>>> import numpy as np
>>> from numpy import linalg as LA
>>> np.set_printoptions(precision=2, suppress=True, linewidth=160)
>>> f = np.array([0, 0, -3]) + 0.5
>>> W0 = np.eye(3) - 2 * np.outer(f, f) / (f @ f)
>>> W0
array([[ 0.93, -0.07,  0.37],
       [-0.07,  0.93,  0.37],
       [ 0.37,  0.37, -0.85]])
>>> vec = np.array([2, 2, 2])
>>> h = np.maximum(W0 @ vec, 0)
>>> np.flatnonzero(h > 1e-9)
array([0, 1])
>>> np.maximum(W0 @ (3 * vec), 0)
array([7.33, 7.33, 0.  ])
>>> E = np.loadtxt("x.csv", delimiter=",")
>>> E
array([[ 0.,  0.,  0.],
       [ 0.,  0.,  0.],
       [ 0.,  0.,  0.],
       [ 3., -1., -2.],
       [ 0.,  0.,  3.],
       [ 0.,  0.,  0.],
       [ 1.,  2., -2.],
       [ 3., -1., -2.],
       [ 3., -1., -2.],
       [ 0.,  0.,  0.],
       [ 0.,  0.,  0.],
       [ 0.,  0.,  0.],
       [ 0.,  0.,  3.],
       [ 0.,  0.,  0.],
       [ 0.,  0.,  3.]])
>>> Y = np.c_[E[:, :2] @ np.array([[3, -3], [-1, 2]]), np.array([4, -1, 2, -1, -2, 4, -2, -1, 2, 3, 0, 2, 3, 0, -4])]
>>> Y
array([[  0.,   0.,   4.],
       [  0.,   0.,  -1.],
       [  0.,   0.,   2.],
       [ 10., -11.,  -1.],
       [  0.,   0.,  -2.],
       [  0.,   0.,   4.],
       [  1.,   1.,  -2.],
       [ 10., -11.,  -1.],
       [ 10., -11.,   2.],
       [  0.,   0.,   3.],
       [  0.,   0.,   0.],
       [  0.,   0.,   2.],
       [  0.,   0.,   3.],
       [  0.,   0.,   0.],
       [  0.,   0.,  -4.]])
>>> np.round(LA.norm(Y - E @ LA.lstsq(E, Y)[0], axis=0), 2) + 0
array([0.  , 0.  , 9.06])
>>> LA.matrix_rank(np.c_[E, Y])
np.int64(4)
>>> rng = np.random.default_rng(9382)
>>> th = rng.uniform(0, 2 * np.pi, 22)
>>> q, _ = LA.qr(np.array([[0.2, -0.5], [0.1, -0.1], [1.0, -1.2]]))
>>> mat = 20 * np.c_[np.cos(th), np.sin(th)] @ q.T
>>> mat
array([[  9.71,   1.27,  17.44],
       [-16.85,   2.51,  10.49],
       [  5.68,   1.77,  19.1 ],
       [ -5.79,   2.63,  18.96],
       [ 18.59,  -2.24,  -7.02],
       [ 11.2 ,   1.05,  16.53],
       [ 13.04,   0.74,  15.14],
       [  5.5 ,   1.79,  19.14],
       [  7.88,   1.51,  18.32],
       [ 19.7 ,  -1.14,   3.23],
       [ 17.26,  -0.16,  10.11],
       [ -1.77,   2.42,  19.77],
       [ -2.04,  -2.13, -19.78],
       [ -3.67,  -1.97, -19.56],
       [-19.07,   0.78,  -5.98],
       [ -7.43,  -1.56, -18.5 ],
       [ 11.54,  -2.75, -16.11],
       [-18.39,   2.28,   7.53],
       [  1.95,   2.13,  19.79],
       [-16.48,   2.54,  11.04],
       [  8.56,   1.42,  18.02],
       [-10.32,  -1.18, -17.09]])
>>> U, sv, VT = LA.svd(mat)
>>> V = VT[:(sv > 1e-8).sum()]
>>> vec = mat[6] + 3 * mat[11] + rng.integers(2) * np.eye(3)[0]
>>> vec
array([ 7.72,  8.  , 74.46])
>>> np.allclose(V.T @ V @ vec, vec)
True
>>> np.diag(V.T @ V)
array([0.99, 0.02, 0.99])
>>> LA.matrix_rank(np.vstack([mat, vec]))
np.int64(2)
